In [1]: import numpy as np

In [2]: from numpy import linalg as LA

In [3]: np.set_printoptions(precision=2, suppress=True, linewidth=160, legacy="1.25")

In [4]: M = np.loadtxt("arr.csv", delimiter=",")

In [5]: M
Out[5]: 
array([[ -1.21,  -5.53,   5.39,  -2.38,  10.2 ,  -5.96],
       [  0.21,   0.86,  -0.93,   0.49,  -1.73,   1.06],
       [  1.5 ,   6.41,  -6.31,   2.81, -11.87,   6.97],
       [  1.61,   7.31,  -7.15,   3.15, -13.61,   8.12],
       [  1.01,   4.54,  -4.52,   1.95,  -8.45,   4.96],
       [ -0.8 ,  -3.59,   3.53,  -1.58,   6.77,  -4.07],
       [ -1.35,  -6.29,   6.28,  -2.83,  11.96,  -6.94],
       [  0.51,   2.67,  -2.59,   1.22,  -5.11,   2.94],
       [ -1.3 ,  -6.34,   6.33,  -2.83,  11.92,  -7.04],
       [ -0.98,  -4.48,   4.64,  -1.97,   8.43,  -4.96],
       [  1.57,   7.19,  -7.13,   3.23, -13.54,   7.95],
       [ -0.64,  -2.7 ,   2.68,  -1.23,   5.12,  -2.97],
       [  1.87,   8.07,  -8.06,   3.53, -15.23,   9.01],
       [  1.05,   4.47,  -4.52,   2.02,  -8.45,   4.97],
       [  1.09,   4.6 ,  -4.46,   2.08,  -8.56,   4.95],
       [ -0.96,  -4.46,   4.53,  -2.  ,   8.49,  -5.06],
       [ -0.3 ,  -0.81,   0.83,  -0.4 ,   1.72,  -1.05],
       [  0.2 ,   0.85,  -0.87,   0.54,  -1.66,   0.95],
       [  0.99,   4.55,  -4.53,   2.06,  -8.53,   5.01],
       [  1.72,   8.09,  -7.98,   3.63, -15.25,   8.98],
       [ -0.57,  -2.68,   2.77,  -1.2 ,   5.12,  -3.09],
       [ -0.59,  -2.69,   2.69,  -1.18,   5.16,  -3.02],
       [ -1.53,  -7.28,   7.18,  -3.22,  13.57,  -8.02],
       [  0.47,   1.83,  -1.84,   0.71,  -3.42,   2.07],
       [  0.24,   0.89,  -0.83,   0.4 ,  -1.67,   0.92],
       [  0.59,   2.7 ,  -2.73,   1.21,  -5.11,   2.92],
       [  1.4 ,   6.22,  -6.33,   2.79, -11.81,   7.09],
       [  0.6 ,   2.67,  -2.58,   1.13,  -5.09,   2.99],
       [ -0.94,  -4.48,   4.52,  -2.01,   8.43,  -5.03]])

In [6]: x = np.array([-2, 2, 0, 1, -1, -2])

In [7]: (M @ x).argmax()
Out[7]: 19

In [8]: lab = M[:, 5] > np.median(M[:, 5])

In [9]: u = M[lab].mean(axis=0) - M[~lab].mean(axis=0)

In [10]: lab.astype(int)
Out[10]: array([0, 0, 1, 1, 1, 0, 0, 1, 0, 0, 1, 0, 1, 1, 1, 0, 0, 0, 1, 1, 0, 0, 0, 1, 0, 1, 1, 1, 0])

In [11]: np.argsort(-np.abs(u).round(6), kind="stable")
Out[11]: array([4, 5, 1, 2, 3, 0])

In [12]: u
Out[12]: array([  1.84,   8.34,  -8.3 ,   3.68, -15.7 ,   9.26])

In [13]: np.argsort(-LA.norm(M, axis=0).round(6), kind="stable")[:3]
Out[13]: array([4, 5, 1])

In [14]: LA.matrix_rank(M, rtol=0.1)
Out[14]: 1

In [15]: LA.cond(M) > 100
Out[15]: True

In [16]: np.round(LA.norm(M, 2) / LA.norm(M), 2)
Out[16]: 1.0

In [17]: B = M / LA.norm(M, axis=1, keepdims=True)

In [18]: C2 = B @ B.T

In [19]: C2[22]
Out[19]: array([ 1., -1., -1., -1., -1.,  1.,  1., -1.,  1.,  1., -1.,  1., -1., -1., -1.,  1.,  1., -1., -1., -1.,  1.,  1.,  1., -1., -1., -1., -1., -1.,  1.])

In [20]: LA.norm(B, axis=1)
Out[20]: array([1., 1., 1., 1., 1., 1., 1., 1., 1., 1., 1., 1., 1., 1., 1., 1., 1., 1., 1., 1., 1., 1., 1., 1., 1., 1., 1., 1., 1.])

In [21]: round(np.degrees(np.arccos(np.clip(C2[22, 7], -1, 1))), 2)
Out[21]: 178.94

In [22]: (C2 - 2 * np.eye(29)).round(6).argmax(axis=1)
Out[22]: array([22, 26,  4, 12,  2, 15,  8, 19, 22, 28, 18,  6, 13, 12,  2, 28,  5,  1, 10, 10, 15,  6,  8, 12, 14, 18, 12,  3, 15])
